In [1]: import numpy as np

In [2]: import numpy.linalg as la

In [3]: np.set_printoptions(precision=1, suppress=True, linewidth=140, floatmode="fixed")

In [4]: E = np.loadtxt("test16.csv", delimiter=",")

In [5]: print(E)
[[-25.5  32.9  -9.8]
 [-23.0  29.9  -9.5]
 [-21.2  27.7  -9.3]
 [-13.0  17.5  -7.8]
 [ -6.0   8.3  -5.5]
 [ -5.0   7.0  -5.0]
 [ -4.5   6.4  -4.7]
 [ -4.3   6.0  -4.6]
 [ -3.0   4.2  -3.7]
 [ -2.8   4.0  -3.6]
 [ -2.5   3.6  -3.3]
 [ -2.0   2.8  -2.9]
 [ -1.5   2.0  -2.2]
 [ -1.2   1.6  -1.9]
 [ -1.1   1.4  -1.7]
 [ -0.8   1.0  -1.3]
 [ -0.6   0.7  -1.0]
 [  0.1  -0.1   0.2]
 [  0.3  -0.2   0.4]
 [  1.7  -1.1   0.5]
 [  1.8  -1.1   0.5]
 [  2.0  -1.2   0.5]
 [  2.7  -1.6   0.2]
 [  4.6  -2.7  -0.8]
 [  5.7  -3.4  -1.4]
 [  6.1  -3.7  -1.6]
 [  8.8  -5.5  -3.1]
 [ 15.6 -10.5  -7.1]
 [ 25.4 -18.0 -12.6]
 [ 28.0 -20.0 -14.0]]

In [6]: Xs = (E - E.mean(axis=0)) / E.std(axis=0)

In [7]: print(Xs.std(axis=0))
[1.0 1.0 1.0]

In [8]: print(np.argwhere(np.abs(Xs) > 2))
[[ 0  0]
 [ 0  1]
 [ 1  0]
 [ 1  1]
 [ 2  1]
 [28  0]
 [28  2]
 [29  0]
 [29  2]]

In [9]: beta = la.lstsq(np.delete(Xs, 0, axis=1), Xs[:, 0])[0]

In [10]: print(np.abs(beta).argmax())
0

In [11]: def softmax(z):
    ...:     e = np.exp(z - z.max(axis=-1, keepdims=True))
    ...:     return e / e.sum(axis=-1, keepdims=True)
    ...: 

In [12]: print(np.round(softmax(E[21] + 2), 1) + 0)
[0.8 0.0 0.2]

In [13]: scores = E @ E.T / np.sqrt(3)

In [14]: print(softmax(scores)[21] @ E)
[ 28.0 -20.0 -14.0]

In [15]: Xs = E - E.mean(axis=0)

In [16]: U, sig, Vh = la.svd(Xs, full_matrices=False)

In [17]: print(sig)
[87.5 23.2  3.4]

In [18]: print(la.matrix_rank(Xs))
3

In [19]: print(np.round(sig ** 2 / (sig ** 2).sum(), 1) + 0)
[0.9 0.1 0.0]

In [20]: print(np.abs(Vh[-1]))
[0.7 0.7 0.4]

In [21]: print(np.searchsorted(np.cumsum(sig ** 2) / (sig ** 2).sum(), 0.9) + 1)
1

In [22]: print(np.round(Vh[0] * np.sign(Vh[0, np.abs(Vh[0]).argmax()]), 1) + 0)
[-0.7  0.7  0.0]

In [23]: F = np.load("arr.npy")

In [24]: print(F)
[[0 1 0 1 1 0 1 1 0 0]
 [1 0 0 0 1 0 1 1 0 0]
 [0 0 0 0 0 1 0 0 0 0]
 [1 0 0 0 1 0 0 1 0 0]
 [1 1 0 1 0 0 1 1 0 0]
 [0 0 1 0 0 0 0 0 0 1]
 [1 1 0 0 1 0 0 0 0 0]
 [1 1 0 1 1 0 0 0 0 0]
 [0 0 0 0 0 0 0 0 0 1]
 [0 0 0 0 0 1 0 0 1 0]]

In [25]: print(F.sum(axis=0))
[5 4 1 3 5 2 3 4 1 2]

In [26]: low = np.diag(F.sum(axis=1)) - F

In [27]: print(la.matrix_rank(low))
8

In [28]: print((la.eigvalsh(low) < 1e-8).sum())
2

In [29]: f, r1 = F[0], F[6]

In [30]: print(f @ r1)
2

In [31]: p = (f @ r1) / (f @ f) * f

In [32]: print(np.round((r1 - p) @ f, 1))
-0.0

In [33]: print(la.matrix_rank(np.outer(f, r1)))
1

In [34]: print(round(float(la.norm(f + r1) ** 2 + la.norm(f - r1) ** 2), 1))
16.0

In [35]: f = np.array([3, 5, 3, 1, 4, -6, -5, -7, -1, -4])

In [36]: Y = F + np.outer(f, np.eye(10)[7])

In [37]: print(round(la.det(Y) / la.det(F), 1), round(float(1 + la.solve(F, f)[7]), 1))
5.7 5.7

In [38]: print(la.matrix_rank(Y - F))
1

In [39]: print(la.matrix_rank(la.inv(Y) - la.inv(F), tol=1e-8))
1

In [40]: print([round(float(la.det(F[:i, :i])), 2) + 0 for i in range(1, 11)])
[0.0, -1.0, 0.0, 0.0, 0.0, 0.0, 2.0, -3.0, 0.0, 3.0]

In [41]: print(np.round(la.eigvalsh(F).min(), 1))
-1.7

In [42]: evals, evecs = la.eigh(F)

In [43]: x0 = np.array([1, 1, -2, 0, -1, 2, -2, -2, 1, -1])

In [44]: print(round(float(x0 @ F @ x0 / (x0 @ x0)), 1), round(float(evals[0]), 1), np.round(evals[-1], 1))
-1.1 -1.7 4.1

In [45]: print(la.eigvalsh(F[1:, 1:]))
[-1.6 -1.6 -1.5 -0.6 -0.5  0.6  0.6  1.6  2.9]

In [46]: print((np.sign(evecs[:, -1].round(6)) == np.sign(evecs[0, -1].round(6))).astype(int))
[1 1 0 1 1 0 1 1 0 0]

In [47]: feats = np.load("run17.npy")

In [48]: print(feats)
[[3.0 1.0 0.0 0.0 0.0 0.0 0.0 0.0 0.0 0.0]
 [0.0 3.0 1.0 0.0 0.0 0.0 0.0 0.0 0.0 0.0]
 [0.0 0.0 3.0 1.0 0.0 0.0 0.0 0.0 0.0 0.0]
 [0.0 0.0 0.0 3.0 1.0 0.0 0.0 0.0 0.0 0.0]
 [0.0 0.0 0.0 0.0 3.0 1.0 0.0 0.0 0.0 0.0]
 [0.0 0.0 0.0 0.0 0.0 3.0 1.0 0.0 0.0 0.0]
 [0.0 0.0 0.0 0.0 0.0 0.0 3.0 1.0 0.0 0.0]
 [0.0 0.0 0.0 0.0 0.0 0.0 0.0 3.0 1.0 0.0]
 [0.0 0.0 0.0 0.0 0.0 0.0 0.0 0.0 3.0 1.0]
 [0.0 0.0 0.0 0.0 0.0 0.0 0.0 0.0 0.0 3.0]]

In [49]: f, r1 = feats[6], feats[7]

In [50]: print(f @ f)
10.0

In [51]: p = (f @ r1) / (f @ f) * f

In [52]: print(round((r1 - p) @ f, 1))
0.0

In [53]: print(p)
[0.0 0.0 0.0 0.0 0.0 0.0 0.9 0.3 0.0 0.0]

In [54]: print(round(float(la.norm(f + r1) ** 2 + la.norm(f - r1) ** 2), 1))
40.0

In [55]: print(np.outer(f, r1))
[[0.0 0.0 0.0 0.0 0.0 0.0 0.0 0.0 0.0 0.0]
 [0.0 0.0 0.0 0.0 0.0 0.0 0.0 0.0 0.0 0.0]
 [0.0 0.0 0.0 0.0 0.0 0.0 0.0 0.0 0.0 0.0]
 [0.0 0.0 0.0 0.0 0.0 0.0 0.0 0.0 0.0 0.0]
 [0.0 0.0 0.0 0.0 0.0 0.0 0.0 0.0 0.0 0.0]
 [0.0 0.0 0.0 0.0 0.0 0.0 0.0 0.0 0.0 0.0]
 [0.0 0.0 0.0 0.0 0.0 0.0 0.0 9.0 3.0 0.0]
 [0.0 0.0 0.0 0.0 0.0 0.0 0.0 3.0 1.0 0.0]
 [0.0 0.0 0.0 0.0 0.0 0.0 0.0 0.0 0.0 0.0]
 [0.0 0.0 0.0 0.0 0.0 0.0 0.0 0.0 0.0 0.0]]

In [56]: print(la.matrix_rank(np.outer(f, r1)))
1

In [57]: print(la.norm(feats, axis=0))
[3.0 3.2 3.2 3.2 3.2 3.2 3.2 3.2 3.2 3.2]

In [58]: print(la.norm(feats, axis=1))
[3.2 3.2 3.2 3.2 3.2 3.2 3.2 3.2 3.2 3.0]

In [59]: print(feats[0] @ feats[5])
0.0

In [60]: print(round(la.norm(feats[0], 1), 1), round(la.norm(feats[0], np.inf), 1))
4.0 3.0

In [61]: print(round(la.norm(feats, 1), 1), round(float(la.norm(feats, np.inf)), 1))
4.0 4.0

In [62]: print(np.round(la.norm(feats) ** 2 / la.norm(feats, 2) ** 2, 1))
6.3

In [63]: K = np.load("x.npy")

In [64]: print(K)
[[-2  1  3 -1  0 -3]
 [ 0 -3  1 -3 -1  0]
 [ 0 -3  3  1 -2 -3]]

In [65]: x0 = np.array([4, 5, 2, 0, -5, 1])

In [66]: h = np.maximum(K @ x0, 0)

In [67]: print(K * (h > 1e-9)[:, None])
[[0 0 0 0 0 0]
 [0 0 0 0 0 0]
 [0 0 0 0 0 0]]

In [68]: print(K.T @ h)
[0 0 0 0 0 0]

In [69]: print(h)
[0 0 0]

In [70]: print(np.maximum(K @ x0, 0) - np.maximum(-K @ x0, 0))
[ 0 -8 -2]

In [71]: print(np.tanh(K @ x0))
[ 0.0 -1.0 -1.0]

In [72]: print(np.flatnonzero(h > 1e-9))
[]
